$ python -q
>>> import numpy as np
>>> from numpy import linalg as LA
>>> np.set_printoptions(suppress=True, linewidth=160)
>>> W0 = np.load("mat.npy")
>>> W0
array([[2, 0, 1],
       [1, 2, 0],
       [0, 1, 2]])
>>> np.round(LA.det(W0), 2)
np.float64(9.0)
>>> print(W0 @ W0)
[[4 1 4]
 [4 4 1]
 [1 4 4]]
>>> (W0 + W0.T) / 2
array([[2. , 0.5, 0.5],
       [0.5, 2. , 0.5],
       [0.5, 0.5, 2. ]])
>>> round(float(np.abs(LA.eigvals(W0)).max()), 2)
3.0
>>> LA.matrix_power(W0, 4)
array([[24, 24, 33],
       [33, 24, 24],
       [24, 33, 24]])
>>> out = W0 / LA.norm(W0, axis=1, keepdims=True)
>>> cov = out @ out.T
>>> np.round(np.degrees(np.arccos(np.clip(cov[0, 1], -1, 1))), 2)
np.float64(66.42)
>>> (np.abs(cov) > 0.9).astype(int)
array([[1, 0, 0],
       [0, 1, 0],
       [0, 0, 1]])
>>> cov.round(2)
array([[1. , 0.4, 0.4],
       [0.4, 1. , 0.4],
       [0.4, 0.4, 1. ]])
>>> np.round(LA.norm(out, axis=1), 2)
array([1., 1., 1.])
>>> (cov - 2 * np.eye(3)).round(6).argmax(axis=1)
array([1, 0, 0])
>>> np.round(np.sort(np.abs(np.fft.fft(W0[0]))), 2), np.round(np.sort(LA.svd(W0, compute_uv=False)), 2)
(array([1.73, 1.73, 3.  ]), array([1.73, 1.73, 3.  ]))
>>> W0 @ (-1.0) ** np.arange(3)
array([ 3., -1.,  1.])
>>> np.allclose(W0 @ W0.T, W0.T @ W0)
True
>>> np.einsum("ii->", W0)
np.int64(6)
>>> print(np.round(LA.eigvals(W0).sum().real, 2))
6.0
>>> np.einsum("ij,ji->", W0, W0)
np.int64(12)
>>> np.round(np.poly(W0), 2)
array([ 1., -6., 12., -9.])
>>> print(np.round(LA.eigvals(W0), 2))
[1.5+0.87j 1.5-0.87j 3. +0.j  ]
>>> np.round(LA.det(W0[::-1]), 2)
np.float64(-9.0)
>>> out = LA.invert(W0)
Traceback (most recent call last):
  File "<python-input-26>", line 1, in <module>
    out = LA.invert(W0)
          ^^^^^^^^^
AttributeError: module 'numpy.linalg' has no attribute 'invert'
>>> out = LA.inv(W0)
>>> (np.abs(out) > 1e-9).astype(int)
array([[1, 1, 1],
       [1, 1, 1],
       [1, 1, 1]])
>>> round(float(LA.cond(W0)), 2)
1.73
>>> np.round(LA.inv(out), 2)
array([[2., 0., 1.],
       [1., 2., 0.],
       [0., 1., 2.]])
>>> np.round(LA.det(W0) * out, 2)
array([[ 4.,  1., -2.],
       [-2.,  4.,  1.],
       [ 1., -2.,  4.]])
>>> feats = np.array([[0, 3, 3, 5], [0, 0, 3, 1], [0, 0, 0, 0], [0, 0, 0, 0]])
>>> # triangular
>>> w1 = np.array([[-4, 1, -4], [-1, 2, 5], [4, 2, 4], [5, 2, 3]])
>>> b = np.array([-3, 2, 3])
>>> act = np.maximum(feats @ w1 + b, 0)
>>> (act > 0).mean(axis=0)
array([0.5, 1. , 1. ])
>>> (act > 0).astype(int)
array([[1, 1, 1],
       [1, 1, 1],
       [0, 1, 1],
       [0, 1, 1]])
>>> W2 = np.array([[-1, -1], [2, 3], [1, -1]])
>>> (act @ W2).round(6).argmax(axis=1)
array([0, 0, 0, 0])
>>> w1 @ W2
array([[ 2, 11],
       [10,  2],
       [ 4, -2],
       [ 2, -2]])
>>> rng = np.random.default_rng(5766)
>>> out = feats + rng.integers(-2, 3, (4, 2)) @ rng.integers(-2, 3, (2, 4))
>>> out
array([[ 3,  5,  5,  3],
       [ 0,  2,  5, -1],
       [ 3,  2,  2, -2],
       [-1, -2, -2,  2]])
>>> np.round(LA.svd(out - feats, compute_uv=False), 2) + 0
array([7.86, 2.29, 0.  , 0.  ])
>>> np.abs(out - feats).sum(axis=1)
array([9, 6, 9, 7])
>>> Q, _ = LA.qr(np.array([[-0.8, -0.4, 0.0, -0.2],
...     [-0.4, 1.5, 0.0, 0.2],
...     [0.1, 0.5, -0.6, -0.8],
...     [-0.1, 0.7, 2.2, -0.4]]))
>>> V, _ = LA.qr(np.array([[-0.6, -0.6, -1.9], [-1.1, 0.8, -1.4], [0.1, -0.3, -1.2]]))
>>> sv = 5 * 0.9 ** np.arange(3)
>>> arr = Q[:, :3] * sv @ V[:3]
>>> arr.round(2)
array([[ 0.54, -4.56,  1.26],
       [ 4.02, -0.68, -1.39],
       [ 0.83,  0.68, -1.77],
       [ 2.05,  1.29,  3.21]])
>>> labels = rng.permutation(3)
>>> out = arr[:, labels] * rng.choice([-1, 1], 3)
>>> print(out.round(2))
[[ 0.54  4.56 -1.26]
 [ 4.02  0.68  1.39]
 [ 0.83 -0.68  1.77]
 [ 2.05 -1.29 -3.21]]
>>> Uu, _, VT = LA.svd(arr.T @ out)
>>> labels
array([0, 1, 2])
>>> np.round(Uu @ VT, 2) + 0
array([[ 1.,  0.,  0.],
       [ 0., -1.,  0.],
       [ 0.,  0., -1.]])
>>> f = np.array([2, 0, 1])
>>> print(np.round(np.polyval(f, arr[3]), 2))
[ 9.38  4.31 21.56]
>>> np.round(np.cross(arr[3, :3], arr[0, :3]), 2)
array([ 16.25,  -0.85, -10.04])
>>> np.round(np.array([np.convolve(row, f, "same") for row in arr]), 2)
array([[-9.13,  3.07, -4.56],
       [-1.37,  1.23, -0.68],
       [ 1.36, -2.7 ,  0.68],
       [ 2.57,  8.46,  1.29]])
>>> out = np.array([[2, -2], [2, -1]])
>>> W2 = np.array([[-7, -3, 8], [-5, 3, 8], [0, -7, -8]])
>>> M = np.kron(out, W2)
>>> print(M)
[[-14  -6  16  14   6 -16]
 [-10   6  16  10  -6 -16]
 [  0 -14 -16   0  14  16]
 [-14  -6  16   7   3  -8]
 [-10   6  16   5  -3  -8]
 [  0 -14 -16   0   7   8]]
>>> Q, R = LA.qr(M)
>>> print(round(abs(R[0, 0]), 2), round(LA.norm(M[:, 0]), 2))
24.33 24.33
>>> np.allclose(R.T @ R, M.T @ M)
True
>>> np.round(np.abs(np.diag(R)), 2)
array([24.33, 23.07,  7.1 ,  6.08,  5.77,  1.77])
>>> LA.norm(M, axis=1).argmax()
np.int64(0)
>>> round(LA.norm(M[4], 1), 2), round(LA.norm(M[4], np.inf), 2)
(np.float64(48.0), np.float64(16.0))
>>> print(np.round(LA.norm(M, axis=0), 2))
[24.33 23.15 39.19 19.24 18.3  30.98]
>>> np.round(LA.norm(M, axis=1), 2)
array([31.24, 28.  , 30.07, 24.7 , 22.14, 23.77])
>>> round(float(LA.norm(M, "nuc")), 2)
106.9
>>> blk = np.stack([M, 3 * M, M[::-1]])
>>> LA.matrix_rank(blk)
array([6, 6, 6])
>>> print(blk.shape)
(3, 6, 6)
>>> print(np.einsum("bij,cij->bc", blk, blk))
[[ 4329 12987   144]
 [12987 38961   432]
 [  144   432  4329]]
>>> out = LA.inv(M)
>>> print(np.round(M @ out, 2) + 0)
[[1. 0. 0. 0. 0. 0.]
 [0. 1. 0. 0. 0. 0.]
 [0. 0. 1. 0. 0. 0.]
 [0. 0. 0. 1. 0. 0.]
 [0. 0. 0. 0. 1. 0.]
 [0. 0. 0. 0. 0. 1.]]
>>> np.round(LA.inv(out), 2) + 0
array([[-14.,  -6.,  16.,  14.,   6., -16.],
       [-10.,   6.,  16.,  10.,  -6., -16.],
       [  0., -14., -16.,   0.,  14.,  16.],
       [-14.,  -6.,  16.,   7.,   3.,  -8.],
       [-10.,   6.,  16.,   5.,  -3.,  -8.],
       [  0., -14., -16.,   0.,   7.,   8.]])
>>> print(round(LA.slogdet(M)[0], 2))
1.0
>>> print((np.abs(out) > 1e-9).astype(int))
[[1 1 1 1 1 1]
 [1 1 1 1 1 1]
 [1 1 1 1 1 1]
 [1 1 1 1 1 1]
 [1 1 1 1 1 1]
 [1 1 1 1 1 1]]
>>> print(np.allclose(out, M.T))
False
>>> np.round(LA.det(M) * out, 2)
array([[ -22528.,   56320.,   33792.,   45056., -112640.,  -67584.],
       [  28160.,  -39424.,  -11264.,  -56320.,   78848.,   22528.],
       [ -24640.,   34496.,   25344.,   49280.,  -68992.,  -50688.],
       [ -45056.,  112640.,   67584.,   45056., -112640.,  -67584.],
       [  56320.,  -78848.,  -22528.,  -56320.,   78848.,   22528.],
       [ -49280.,   68992.,   50688.,   49280.,  -68992.,  -50688.]])
>>> vec = np.array([0, 0, 2, -3, 1, 1])
>>> LA.norm(M @ vec) <= LA.norm(M, 2) * LA.norm(vec) + 1e-9
np.True_
>>> (M @ vec).argmax()
np.int64(3)
>>> M @ np.ones(6)
array([  0.,   0.,   0.,  -2.,   6., -15.])
>>> M @ vec
array([-20, -20,  -2,   6,   6, -17])
>>> np.einsum("ij,j->i", M, vec)
array([-20, -20,  -2,   6,   6, -17])
>>> A = np.load("data.npy")
>>> print(A)
[[ 119.39 -180.44  -39.09]
 [ 121.74 -180.43  -40.2 ]
 [ 119.7  -179.41  -37.8 ]
 [ 121.28 -178.5   -40.26]
 [ 119.58 -179.45  -41.07]
 [ 120.05 -178.6   -41.79]
 [ 119.75 -179.97  -39.48]
 [ 121.18 -181.62  -39.51]
 [ 120.04 -180.55  -40.41]
 [ 118.68 -179.2   -39.28]
 [ 119.89 -181.49  -40.51]
 [ 119.02 -180.44  -41.31]
 [ 120.54 -181.06  -38.46]
 [ 120.34 -181.38  -42.56]
 [ 118.73 -181.06  -40.89]
 [ 121.6  -180.47  -39.37]]
>>> Uu, sv, VT = LA.svd(A)
>>> print(np.argmax(sv[:-1] / (sv[1:] + 1e-6)) + 1)
1
>>> sv.round(2)
array([881.14,   4.82,   3.54])
>>> out = Uu[:, :1] @ np.diag(sv[:1]) @ VT[:1]
>>> round(LA.norm(A - out, 2), 2), np.round(sv[1], 2)
(np.float64(4.82), np.float64(4.82))
>>> LA.matrix_rank(A, rtol=0.05)
np.int64(1)
